% ipython --no-banner

In [1]: import numpy as np

In [2]: from numpy import linalg as LA

In [3]: np.set_printoptions(precision=1, suppress=True, linewidth=120, sign=" ")

In [4]: def rnd(a):
   ...:     return np.round(a, 1) + 0
   ...: 

In [5]: F = np.load("test17.npy")

In [6]: F
Out[6]: 
array([[ 0., -2.,  2., -2.],
       [-2.,  0.,  0.,  0.],
       [ 2.,  0.,  0.,  0.],
       [-2.,  0.,  0.,  0.]])

In [7]: rnd(LA.det(F.T))
Out[7]: np.float64(0.0)

In [8]: rnd(np.poly(F))
Out[8]: array([  1.,   0., -12.,   0.,   0.])

In [9]: np.einsum("ij,ji->", F, F)
Out[9]: np.float64(24.0)

In [10]: np.kron(np.eye(2, dtype=int), F)
Out[10]: 
array([[ 0., -2.,  2., -2.,  0., -0.,  0., -0.],
       [-2.,  0.,  0.,  0., -0.,  0.,  0.,  0.],
       [ 2.,  0.,  0.,  0.,  0.,  0.,  0.,  0.],
       [-2.,  0.,  0.,  0., -0.,  0.,  0.,  0.],
       [ 0., -0.,  0., -0.,  0., -2.,  2., -2.],
       [-0.,  0.,  0.,  0., -2.,  0.,  0.,  0.],
       [ 0.,  0.,  0.,  0.,  2.,  0.,  0.,  0.],
       [-0.,  0.,  0.,  0., -2.,  0.,  0.,  0.]])

In [11]: u, g = F[3], F[1]

In [12]: u @ g
Out[12]: np.float64(4.0)

In [13]: u @ u
Out[13]: np.float64(4.0)

In [14]: pr = (u @ g) / (u @ u) * u

In [15]: (g - pr) @ u
Out[15]: np.float64(0.0)

In [16]: rnd(LA.norm(u + g) ** 2 + LA.norm(u - g) ** 2)
Out[16]: np.float64(16.0)

In [17]: np.unique(F.round(6), axis=0).shape
Out[17]: (3, 4)

In [18]: np.allclose(F[:-1].T @ LA.lstsq(F[:-1].T, F[-1])[0], F[-1])
Out[18]: True

In [19]: np.abs(np.diag(LA.qr(F)[1])) > 1e-9
Out[19]: array([ True,  True, False, False])

In [20]: LA.lstsq(F[:-1].T, F[-1])[2]
Out[20]: np.int32(2)

In [21]: rnd(F @ LA.pinv(F) @ F)
Out[21]: 
array([[ 0., -2.,  2., -2.],
       [-2.,  0.,  0.,  0.],
       [ 2.,  0.,  0.,  0.],
       [-2.,  0.,  0.,  0.]])

In [22]: arr = np.load("w.npy")

In [23]: arr
Out[23]: 
array([[ 1,  2,  2,  0],
       [ 1,  2,  0,  0],
       [ 0,  1,  2,  0],
       [ 0,  0,  0,  2]])

In [24]: np.flatnonzero(LA.matrix_power((arr != 0) + (arr.T != 0) + np.eye(4), 4)[3])
Out[24]: array([ 3])

In [25]: rnd(LA.det(arr))
Out[25]: np.float64(4.0)

In [26]: (LA.matrix_power((arr != 0) + (arr.T != 0) + np.eye(4), 4) > 0).astype(int)
Out[26]: 
array([[ 1,  1,  1,  0],
       [ 1,  1,  1,  0],
       [ 1,  1,  1,  0],
       [ 0,  0,  0,  1]])

In [27]: (arr != 0).astype(int)
Out[27]: 
array([[ 1,  1,  1,  0],
       [ 1,  1,  0,  0],
       [ 0,  1,  1,  0],
       [ 0,  0,  0,  1]])

In [28]: rnd(np.sort(LA.eigvals(arr).real))
Out[28]: array([ 0.6,  1. ,  2. ,  3.4])
